% python3 -q
>>> import numpy as np
>>> np.set_printoptions(suppress=True, linewidth=200)
>>> mat = np.loadtxt("test10.csv", delimiter=",")
>>> mat
array([[0., 0., 0., 0., 0., 0., 0., 1., 0., 0.],
       [0., 0., 0., 0., 0., 0., 1., 0., 0., 0.],
       [0., 0., 0., 0., 0., 1., 0., 0., 0., 0.],
       [1., 0., 0., 0., 0., 0., 0., 0., 0., 0.],
       [0., 1., 0., 0., 0., 0., 0., 0., 0., 0.],
       [0., 0., 0., 0., 1., 0., 0., 0., 0., 0.],
       [0., 0., 1., 0., 0., 0., 0., 0., 0., 0.],
       [0., 0., 0., 0., 0., 0., 0., 0., 0., 1.],
       [0., 0., 0., 1., 0., 0., 0., 0., 0., 0.],
       [0., 0., 0., 0., 0., 0., 0., 0., 1., 0.]])
>>> np.round(np.linalg.norm(mat[7], 1), 2), round(np.linalg.norm(mat[7], np.inf), 2)
(np.float64(1.0), np.float64(1.0))
>>> mat[7] @ mat[2]
np.float64(0.0)
>>> (mat + mat.T) / 2
array([[0. , 0. , 0. , 0.5, 0. , 0. , 0. , 0.5, 0. , 0. ],
       [0. , 0. , 0. , 0. , 0.5, 0. , 0.5, 0. , 0. , 0. ],
       [0. , 0. , 0. , 0. , 0. , 0.5, 0.5, 0. , 0. , 0. ],
       [0.5, 0. , 0. , 0. , 0. , 0. , 0. , 0. , 0.5, 0. ],
       [0. , 0.5, 0. , 0. , 0. , 0.5, 0. , 0. , 0. , 0. ],
       [0. , 0. , 0.5, 0. , 0.5, 0. , 0. , 0. , 0. , 0. ],
       [0. , 0.5, 0.5, 0. , 0. , 0. , 0. , 0. , 0. , 0. ],
       [0.5, 0. , 0. , 0. , 0. , 0. , 0. , 0. , 0. , 0.5],
       [0. , 0. , 0. , 0.5, 0. , 0. , 0. , 0. , 0. , 0.5],
       [0. , 0. , 0. , 0. , 0. , 0. , 0. , 0.5, 0.5, 0. ]])
>>> (mat - mat.T) / 2
array([[ 0. ,  0. ,  0. , -0.5,  0. ,  0. ,  0. ,  0.5,  0. ,  0. ],
       [ 0. ,  0. ,  0. ,  0. , -0.5,  0. ,  0.5,  0. ,  0. ,  0. ],
       [ 0. ,  0. ,  0. ,  0. ,  0. ,  0.5, -0.5,  0. ,  0. ,  0. ],
       [ 0.5,  0. ,  0. ,  0. ,  0. ,  0. ,  0. ,  0. , -0.5,  0. ],
       [ 0. ,  0.5,  0. ,  0. ,  0. , -0.5,  0. ,  0. ,  0. ,  0. ],
       [ 0. ,  0. , -0.5,  0. ,  0.5,  0. ,  0. ,  0. ,  0. ,  0. ],
       [ 0. , -0.5,  0.5,  0. ,  0. ,  0. ,  0. ,  0. ,  0. ,  0. ],
       [-0.5,  0. ,  0. ,  0. ,  0. ,  0. ,  0. ,  0. ,  0. ,  0.5],
       [ 0. ,  0. ,  0. ,  0.5,  0. ,  0. ,  0. ,  0. ,  0. , -0.5],
       [ 0. ,  0. ,  0. ,  0. ,  0. ,  0. ,  0. , -0.5,  0.5,  0. ]])
>>> np.trace(mat)
np.float64(0.0)
>>> np.round(np.sort(np.abs(np.linalg.eigvals(mat))), 2)
array([1., 1., 1., 1., 1., 1., 1., 1., 1., 1.])
>>> round(float(np.abs(np.linalg.eigvals(mat)).max()), 2)
1.0
>>> r0 = np.array([1, -5, -6, -8, -8, -2, -9, -6, -8, 5])
>>> M2 = mat + np.outer(r0, np.eye(10)[2])
>>> np.linalg.matrix_rank(np.linalg.inv(M2) - np.linalg.inv(mat), tol=1e-8)
np.int64(1)
>>> np.linalg.matrix_rank(M2 - mat)
np.int64(1)
>>> x = np.array([5, 5, 1, 4, 1, 4, 1, 3, 1, 0])
>>> y = mat @ x
>>> y
array([3., 1., 4., 5., 5., 1., 1., 0., 4., 1.])
>>> np.round(np.linalg.solve(mat, y), 2)
array([5., 5., 1., 4., 1., 4., 1., 3., 1., 0.])
>>> np.round(np.linalg.solve(mat.T, mat[9]), 2)
array([0., 0., 0., 0., 0., 0., 0., 0., 0., 1.])
>>> np.round(np.linalg.solve(mat, y + mat[:, 7]), 2)
array([5., 5., 1., 4., 1., 4., 1., 4., 1., 0.])
>>> X = np.load("arr.npy")
>>> X
array([[0, 0, 0, 0, 0, 1, 1, 0, 0, 0],
       [0, 0, 0, 1, 0, 0, 0, 0, 0, 1],
       [0, 0, 0, 0, 0, 1, 1, 0, 0, 0],
       [0, 1, 0, 0, 0, 0, 0, 1, 1, 1],
       [0, 0, 0, 0, 0, 1, 1, 0, 0, 0],
       [1, 0, 1, 0, 1, 0, 1, 0, 0, 0],
       [1, 0, 1, 0, 1, 1, 0, 0, 0, 0],
       [0, 0, 0, 1, 0, 0, 0, 0, 1, 1],
       [0, 0, 0, 1, 0, 0, 0, 1, 0, 0],
       [0, 1, 0, 1, 0, 0, 0, 1, 0, 0]])
>>> ev, evecs = np.linalg.eigh(X)
>>> np.round(np.linalg.eigvalsh(X + 2 * np.eye(10)), 2) + 0
array([0.  , 0.38, 0.53, 1.  , 1.54, 2.  , 2.  , 2.62, 4.94, 5.  ])
>>> np.round(np.linalg.svd(X, compute_uv=False), 2) + 0
array([3.  , 2.94, 2.  , 1.62, 1.47, 1.  , 0.62, 0.46, 0.  , 0.  ])
>>> np.allclose(X[:-1].T @ np.linalg.lstsq(X[:-1].T, X[-1])[0], X[-1])
False
>>> np.linalg.lstsq(X[:-1].T, X[-1])[2]
np.int32(7)
>>> np.abs(np.diag(np.linalg.qr(X)[1])) > 1e-9
array([ True,  True, False,  True, False,  True,  True,  True,  True,  True])
>>> K = np.loadtxt("x.csv", delimiter=",")
>>> K
array([[-2.,  1., -2.,  2., -1.],
       [ 1., -2., -2.,  2., -1.],
       [-2., -2.,  1., -4.,  2.],
       [ 2.,  2., -4.,  1., -2.],
       [-1., -1.,  2., -2., -2.]])
>>> M2 = K / np.linalg.norm(K, axis=1, keepdims=True)
>>> gram = M2 @ M2.T
>>> gram.round(2)
array([[ 1.  ,  0.36, -0.5 ,  0.5 , -0.36],
       [ 0.36,  1.  , -0.5 ,  0.5 , -0.36],
       [-0.5 , -0.5 ,  1.  , -0.69,  0.5 ],
       [ 0.5 ,  0.5 , -0.69,  1.  , -0.5 ],
       [-0.36, -0.36,  0.5 , -0.5 ,  1.  ]])
>>> gram[2].round(2)
array([-0.5 , -0.5 ,  1.  , -0.69,  0.5 ])
>>> round(np.degrees(np.arccos(np.clip(gram[2, 3], -1, 1))), 2)
np.float64(133.6)
>>> np.round(np.linalg.norm(M2, axis=1), 2)
array([1., 1., 1., 1., 1.])
>>> (gram - 2 * np.eye(5)).round(6).argmax(axis=1)
array([3, 3, 4, 0, 2])
>>> W0 = np.load("m.npy")
>>> W0
array([[ 0, -2,  2,  2,  2, -2, -2],
       [ 1,  0, -1,  1,  0, -2, -1],
       [ 1,  2, -2,  2, -1,  2, -2],
       [-1,  2,  0,  2,  1, -2, -1],
       [ 2,  2,  0,  0, -2,  0, -1],
       [ 0, -2,  1, -2,  1, -1, -1],
       [-2,  1,  0, -1, -2,  2, -1],
       [ 2,  0,  1, -1,  0,  0,  0],
       [ 1,  1,  2,  2,  1, -1,  0],
       [ 1,  1,  2,  2,  1, -1,  0],
       [-2,  1, -1, -1,  0,  2,  0],
       [-1,  0,  2,  0,  2, -2,  0]])
>>> # row 9 repeats row 8
>>> q, R = np.linalg.qr(W0)
>>> np.allclose(R.T @ R, W0.T @ W0)
True
>>> np.round(q.T @ q, 2) + 0
array([[1., 0., 0., 0., 0., 0., 0.],
       [0., 1., 0., 0., 0., 0., 0.],
       [0., 0., 1., 0., 0., 0., 0.],
       [0., 0., 0., 1., 0., 0., 0.],
       [0., 0., 0., 0., 1., 0., 0.],
       [0., 0., 0., 0., 0., 1., 0.],
       [0., 0., 0., 0., 0., 0., 1.]])
>>> proj = W0 @ np.linalg.solve(W0.T @ W0, W0.T)
>>> np.linalg.matrix_rank(np.eye(12) - proj)
np.int64(5)
>>> np.round(np.diag(proj), 2)
array([0.79, 0.49, 0.83, 0.65, 0.64, 0.62, 0.83, 0.47, 0.36, 0.36, 0.53, 0.44])
>>> np.round(proj @ W0[:, 6], 2) + 0
array([-2., -1., -2., -1., -1., -1., -1.,  0.,  0.,  0.,  0.,  0.])
>>> np.round(np.linalg.eigvalsh(proj), 2) + 0
array([0., 0., 0., 0., 0., 1., 1., 1., 1., 1., 1., 1.])
>>> np.allclose(proj @ proj, proj)
True
>>> x = np.array([4, -5, -3, 5, -2, -4, 0])
>>> W0 * x
array([[  0,  10,  -6,  10,  -4,   8,   0],
       [  4,   0,   3,   5,   0,   8,   0],
       [  4, -10,   6,  10,   2,  -8,   0],
       [ -4, -10,   0,  10,  -2,   8,   0],
       [  8, -10,   0,   0,   4,   0,   0],
       [  0,  10,  -3, -10,  -2,   4,   0],
       [ -8,  -5,   0,  -5,   4,  -8,   0],
       [  8,   0,  -3,  -5,   0,   0,   0],
       [  4,  -5,  -6,  10,  -2,   4,   0],
       [  4,  -5,  -6,  10,  -2,   4,   0],
       [ -8,  -5,   3,  -5,   0,  -8,   0],
       [ -4,   0,  -6,   0,  -4,   8,   0]])
>>> np.sign((W0 @ x).round(6))
array([ 1,  1,  1,  1,  1, -1, -1,  0,  1,  1, -1, -1])
>>> W0 @ x
array([ 18,  20,   4,   2,   2,  -1, -22,   0,   5,   5, -23,  -6])
>>> np.einsum("ij,j->i", W0, x)
array([ 18,  20,   4,   2,   2,  -1, -22,   0,   5,   5, -23,  -6])
>>> np.linalg.norm(W0 @ x) <= np.linalg.norm(W0, 2) * np.linalg.norm(x) + 1e-9
np.True_
>>> q, evecs = np.linalg.qr(W0[:, :3])[0], np.linalg.qr(W0[:, 3:])[0]
>>> s = np.linalg.svd(q.T @ evecs, compute_uv=False)
>>> (s > 0.9).sum()
np.int64(0)
>>> round(np.linalg.norm(q @ q.T - evecs @ evecs.T, 2), 2)
np.float64(1.0)
>>> s.round(2)
array([0.84, 0.58, 0.31])
>>> F = np.load("out11.npy")
>>> F
array([[ -0.03,  -7.31,   0.24,  -0.72, -23.27,  -0.84,  -2.55,  -0.04,   0.06,   6.32],
       [  0.  ,  -6.67,   0.09,  -0.72,  -6.84,   0.91,  -0.77,   0.05,   0.15, -19.37],
       [ -0.02,  -3.84,   0.07,  -0.63,   3.92,  -0.85,  -3.3 ,  -0.01,   0.01,  -3.05],
       [  0.03,   2.34,  -0.34,   0.32, -28.68,   0.08,   3.6 ,   0.03,   0.19,  -6.28],
       [  0.12,   6.64,   0.03,   0.06,  10.26,  -0.59,  -1.92,   0.05,  -0.14,  14.18],
       [  0.06,  -5.26,   0.13,   0.07, -19.2 ,   0.04,   3.12,  -0.03,   0.13,  -4.43],
       [  0.  ,   7.9 ,   0.  ,  -0.49,  -8.39,  -0.4 ,   0.63,   0.  ,   0.09,   4.85],
       [ -0.03,   0.1 ,   0.25,   0.7 ,   1.89,   0.43,  -5.53,   0.01,  -0.36,  -7.77],
       [ -0.04,  -0.99,  -0.6 ,   0.08,  -1.46,  -0.78,  -0.79,  -0.03,  -0.18,  -3.98],
       [  0.1 ,   0.74,  -0.05,  -0.11, -25.84,   1.84,   0.11,   0.06,   0.04, -17.24],
       [  0.04,   1.09,   0.06,  -0.05, -20.12,   1.43,   0.03,   0.  ,  -0.34,   0.52],
       [  0.05, -15.87,  -0.15,  -0.44,   0.89,  -1.12,  -3.67,   0.04,  -0.1 ,  -8.59],
       [ -0.1 ,   6.02,   0.4 ,  -1.  ,  -5.77,   0.99,  -1.42,  -0.05,   0.06,  22.59],
       [  0.08,  -1.34,  -0.61,   0.28,  -5.18,  -0.05,   1.15,   0.01,  -0.1 ,  -7.01],
       [  0.12,   6.33,   0.22,  -0.39, -11.85,   0.05,  -3.79,  -0.02,   0.22,  -9.06],
       [  0.05,  -7.1 ,   0.  ,  -0.61,   1.14,   1.34,   0.83,   0.04,   0.07,   4.29],
       [  0.  ,  -0.78,  -0.04,   1.12,   2.42,  -1.47,  -0.71,   0.05,   0.  , -14.3 ],
       [ -0.04,  -0.45,  -0.01,  -0.25, -14.49,   0.02,  -1.7 ,  -0.05,  -0.09,   2.93],
       [  0.18,  -8.02,  -0.4 ,   0.07, -14.31,  -2.  ,   3.34,   0.01,  -0.16,   3.8 ],
       [  0.01,  -2.02,  -0.4 ,   0.13, -29.3 ,  -1.97,   0.63,   0.01,  -0.05,  -7.19],
       [  0.08,   2.72,   0.68,  -0.18, -25.65,  -1.22,  -4.52,  -0.06,  -0.12,  15.33],
       [ -0.03,  -1.6 ,  -0.06,   0.8 , -31.87,   0.38,   2.73,  -0.07,  -0.02,   2.14],
       [ -0.14,  -2.66,   0.45,  -0.54, -19.16,  -0.73,   0.77,  -0.03,   0.02,  15.85],
       [  0.18,  -8.57,   0.33,   0.61,  19.19,  -0.15,  -1.28,   0.01,   0.34,  24.06],
       [ -0.08,   0.81,   0.24,  -0.24, -12.86,  -0.4 ,  -2.37,   0.  ,   0.27,   0.88],
       [  0.07,  -1.03,   0.06,   0.28,   0.89,   0.37,   0.35,   0.01,  -0.51, -22.3 ],
       [  0.07,   3.81,  -0.05,  -0.43,  19.52,  -0.71,   0.3 ,  -0.02,   0.17,   8.99],
       [  0.01,  -3.55,   0.11,  -1.03, -30.1 ,  -1.98,   0.95,   0.01,   0.1 ,   5.08],
       [  0.09,   7.14,   0.29,  -0.32,  17.51,   0.71,  -1.86,  -0.01,  -0.16,   1.92],
       [  0.09,   9.53,  -0.13,  -0.21,   4.2 ,  -1.79,   3.42,   0.  ,   0.16, -11.76],
       [ -0.05,   0.7 ,   0.14,  -0.64,  50.79,   1.29,  -4.03,   0.01,   0.22,   1.67],
       [  0.08,  -3.08,   0.24,  -0.62,   0.95,  -3.11,   0.35,   0.1 ,   0.03,  -0.48],
       [ -0.07,   2.53,  -0.11,  -0.38,  12.74,  -0.56,   3.89,   0.02,   0.01, -14.95],
       [ -0.07,   0.37,  -0.19,   1.34,  44.82,  -1.72,   1.64,   0.  ,  -0.02,  -3.33],
       [  0.03,   8.94,   0.41,  -0.15,  29.78,   1.44,  -3.43,  -0.01,  -0.09,   2.81]])
>>> w1 = np.array([[-1, 5],
...     [3, 0],
...     [-4, 1],
...     [0, -2],
...     [-2, -5],
...     [-2, 3],
...     [1, 4],
...     [2, 4],
...     [2, -3],
...     [3, 0]])
>>> b = np.array([1, 2])
>>> hid = np.maximum(F @ w1 + b, 0)
>>> (hid > 0).astype(int)
array([[1, 1],
       [0, 1],
       [0, 0],
       [1, 1],
       [1, 0],
       [1, 1],
       [1, 1],
       [0, 0],
       [0, 1],
       [0, 1],
       [1, 1],
       [0, 0],
       [1, 1],
       [0, 1],
       [1, 1],
       [0, 1],
       [0, 0],
       [1, 1],
       [1, 1],
       [1, 1],
       [1, 1],
       [1, 1],
       [1, 1],
       [1, 0],
       [1, 1],
       [0, 1],
       [1, 0],
       [1, 1],
       [0, 0],
       [0, 0],
       [0, 0],
       [0, 0],
       [0, 0],
       [0, 0],
       [0, 0]])
>>> np.round((hid > 0).mean(axis=0), 2)
array([0.51, 0.6 ])
>>> np.linalg.matrix_rank(hid)
np.int64(2)
>>> Z = np.array([[-4, 1, 4], [-3, 5, -1]])
>>> (hid @ Z).round(6).argmax(axis=1)
array([1, 1, 0, 1, 2, 1, 1, 0, 1, 1, 1, 0, 2, 1, 1, 1, 0, 1, 1, 1, 1, 1, 1, 2, 1, 1, 2, 1, 0, 0, 0, 0, 0, 0, 0])
>>> w1 @ Z
array([[-11,  24,  -9],
       [-12,   3,  12],
       [ 13,   1, -17],
       [  6, -10,   2],
       [ 23, -27,  -3],
       [ -1,  13, -11],
       [-16,  21,   0],
       [-20,  22,   4],
       [  1, -13,  11],
       [-12,   3,  12]])
